% python3 -q
>>> import numpy as np
>>> np.set_printoptions(precision=1, suppress=True, linewidth=120, legacy="1.25")
>>> arr = np.load("x.npy")
>>> arr
array([[ 0, -2,  0,  0,  0,  0],
       [-1,  1,  0,  0,  0,  0],
       [ 1, -1,  0,  0,  0,  0],
       [ 0,  0,  0, -2,  0,  0],
       [ 0,  0, -1,  1,  0,  0],
       [ 0,  0,  1, -1,  0,  0],
       [ 0,  0,  0,  0,  0, -2],
       [ 0,  0,  0,  0, -1,  1],
       [ 0,  0,  0,  0,  1, -1]])
>>> other = arr / np.sqrt((arr ** 2).mean(axis=1, keepdims=True))
>>> arr - arr.mean(axis=1, keepdims=True)
array([[ 0.3, -1.7,  0.3,  0.3,  0.3,  0.3],
       [-1. ,  1. ,  0. ,  0. ,  0. ,  0. ],
       [ 1. , -1. ,  0. ,  0. ,  0. ,  0. ],
       [ 0.3,  0.3,  0.3, -1.7,  0.3,  0.3],
       [ 0. ,  0. , -1. ,  1. ,  0. ,  0. ],
       [ 0. ,  0. ,  1. , -1. ,  0. ,  0. ],
       [ 0.3,  0.3,  0.3,  0.3,  0.3, -1.7],
       [ 0. ,  0. ,  0. ,  0. , -1. ,  1. ],
       [ 0. ,  0. ,  0. ,  0. ,  1. , -1. ]])
>>> other[5]
array([ 0. ,  0. ,  1.7, -1.7,  0. ,  0. ])
>>> P = arr @ np.linalg.solve(arr.T @ arr, arr.T)
>>> np.trace(P)
6.0
>>> np.allclose(P @ P, P)
True
>>> np.diag(P)
array([1. , 0.5, 0.5, 1. , 0.5, 0.5, 1. , 0.5, 0.5])
>>> np.linalg.matrix_rank(np.eye(9) - P)
3
>>> x0 = np.array([1, 1, 2, 1, 2, -3])
>>> y = arr @ x0
>>> beta, lr = np.zeros(6), 1 / np.linalg.norm(arr, 2) ** 2
>>> for i in range(12):
...     beta -= lr * arr.T @ (arr @ beta - y)
...     if i % 2 == 0: print(i, round(np.linalg.norm(arr @ beta - y), 1))
... 
0 2.4
2 1.6
4 1.1
6 0.8
8 0.5
10 0.4
>>> beta
array([ 0.9,  0.9,  1.8,  0.9,  1.9, -3. ])
>>> x0 = np.array([-2, -5, 5, 3, 3, 2])
>>> a = np.maximum(arr @ x0, 0)
>>> np.maximum(arr @ (3 * x0), 0)
array([30,  0,  9,  0,  0,  6,  0,  0,  3])
>>> np.flatnonzero(a > 1e-9)
array([0, 2, 5, 8])
>>> arr * (a > 1e-9)[:, None]
array([[ 0, -2,  0,  0,  0,  0],
       [ 0,  0,  0,  0,  0,  0],
       [ 1, -1,  0,  0,  0,  0],
       [ 0,  0,  0,  0,  0,  0],
       [ 0,  0,  0,  0,  0,  0],
       [ 0,  0,  1, -1,  0,  0],
       [ 0,  0,  0,  0,  0,  0],
       [ 0,  0,  0,  0,  0,  0],
       [ 0,  0,  0,  0,  1, -1]])
>>> np.maximum(arr @ x0, 0) - np.maximum(-arr @ x0, 0)
array([10, -3,  3, -6, -2,  2, -4, -1,  1])
>>> a
array([10,  0,  3,  0,  0,  2,  0,  0,  1])
>>> th = np.radians(36)
>>> R = np.eye(6)
>>> R[4, 4] = R[1, 1] = np.cos(th)
>>> R[4, 1], R[1, 4] = -np.sin(th), np.sin(th)
>>> R
array([[ 1. ,  0. ,  0. ,  0. ,  0. ,  0. ],
       [ 0. ,  0.8,  0. ,  0. ,  0.6,  0. ],
       [ 0. ,  0. ,  1. ,  0. ,  0. ,  0. ],
       [ 0. ,  0. ,  0. ,  1. ,  0. ,  0. ],
       [ 0. , -0.6,  0. ,  0. ,  0.8,  0. ],
       [ 0. ,  0. ,  0. ,  0. ,  0. ,  1. ]])
>>> other = arr @ R.T
>>> np.allclose(arr @ arr.T, other @ other.T)
True
>>> other
array([[ 0. , -1.6,  0. ,  0. ,  1.2,  0. ],
       [-1. ,  0.8,  0. ,  0. , -0.6,  0. ],
       [ 1. , -0.8,  0. ,  0. ,  0.6,  0. ],
       [ 0. ,  0. ,  0. , -2. ,  0. ,  0. ],
       [ 0. ,  0. , -1. ,  1. ,  0. ,  0. ],
       [ 0. ,  0. ,  1. , -1. ,  0. ,  0. ],
       [ 0. ,  0. ,  0. ,  0. ,  0. , -2. ],
       [ 0. , -0.6,  0. ,  0. , -0.8,  1. ],
       [ 0. ,  0.6,  0. ,  0. ,  0.8, -1. ]])
>>> np.linalg.svd(arr, compute_uv=False), np.linalg.svd(other, compute_uv=False)
(array([2.6, 2.6, 2.6, 1.1, 1.1, 1.1]), array([2.6, 2.6, 2.6, 1.1, 1.1, 1.1]))
